% ipython --no-banner

In [1]: import numpy as np

In [2]: np.set_printoptions(precision=2, suppress=True, linewidth=140, legacy="1.25")

In [3]: f = np.array([1, 2, 1]) + 0.5

In [4]: F = np.eye(3) - 2 * np.outer(f, f) / (f @ f)

In [5]: print(F)
[[ 0.58 -0.7  -0.42]
 [-0.7  -0.16 -0.7 ]
 [-0.42 -0.7   0.58]]

In [6]: ev, vecs = np.linalg.eigh(F)

In [7]: print(np.round(vecs.T @ vecs, 2) + 0)
[[1. 0. 0.]
 [0. 1. 0.]
 [0. 0. 1.]]

In [8]: print(ev)
[-1.  1.  1.]

In [9]: print(np.round(F.T @ F, 2) + 0)
[[1. 0. 0.]
 [0. 1. 0.]
 [0. 0. 1.]]

In [10]: print(np.linalg.norm(F, axis=0))
[1. 1. 1.]

In [11]: print(np.linalg.svd(F, compute_uv=False))
[1. 1. 1.]

In [12]: print(round(float(F[:, 2] @ F[:, 1]), 2))
0.0

In [13]: ev, vecs = np.linalg.eig(F)

In [14]: print(np.round(F @ vecs[:, 0] - ev[0] * vecs[:, 0], 2) + 0)
[0. 0. 0.]

In [15]: print(ev)
[ 1. -1.  1.]

In [16]: print(np.sort(np.linalg.eigvals(F.T)))
[-1.  1.  1.]

In [17]: print(np.sort(np.linalg.eigvals(F @ F)))
[1. 1. 1.]

In [18]: vec = np.array([-3, 1, -1])

In [19]: print(np.abs(np.linalg.eigvals(F)))
[1. 1. 1.]

In [20]: print(round(float(np.linalg.norm(vec)), 2), round(float(np.linalg.norm(F @ vec)), 2))
3.32 3.32

In [21]: print([p for p in range(1, 25) if np.allclose(np.linalg.matrix_power(F, p), np.eye(3))])
[2, 4, 6, 8, 10, 12, 14, 16, 18, 20, 22, 24]

In [22]: print(np.linalg.inv(F))
[[ 0.58 -0.7  -0.42]
 [-0.7  -0.16 -0.7 ]
 [-0.42 -0.7   0.58]]

In [23]: print(np.sort(np.abs(np.degrees(np.angle(np.linalg.eigvals(F))))))
[  0.   0. 180.]

In [24]: J = np.load("test15.npy")

In [25]: print(J)
[[ 1.  2. -3.  0.  0.]
 [ 0. -3.  2.  0.  0.]
 [ 0.  3. -2.  0.  0.]
 [ 0.  0.  0.  3.  2.]
 [ 0.  0.  0.  3.  5.]]

In [26]: # null space of dimension 1

In [27]: proj = np.triu(np.array([[1, 1, 2, 0, -3],
    ...:     [-3, -1, 1, 3, 0],
    ...:     [-2, 0, -2, -2, 3],
    ...:     [-2, 0, -3, -2, -1],
    ...:     [-3, 1, 3, -2, 2]]), 1) + np.eye(5)

In [28]: M2 = proj @ J @ np.linalg.inv(proj)

In [29]: print(np.poly(M2))
[  1.  -4. -28.  76. -45.   0.]

In [30]: print(M2)
[[  1.   4. -11. -43. -22.]
 [  0.   0.   0.   9.  15.]
 [  0.   3.  -5. -16.  10.]
 [  0.   0.   0.   0.  -3.]
 [  0.   0.   0.   3.   8.]]

In [31]: print(np.trace(M2), np.trace(J))
4.0 4.0
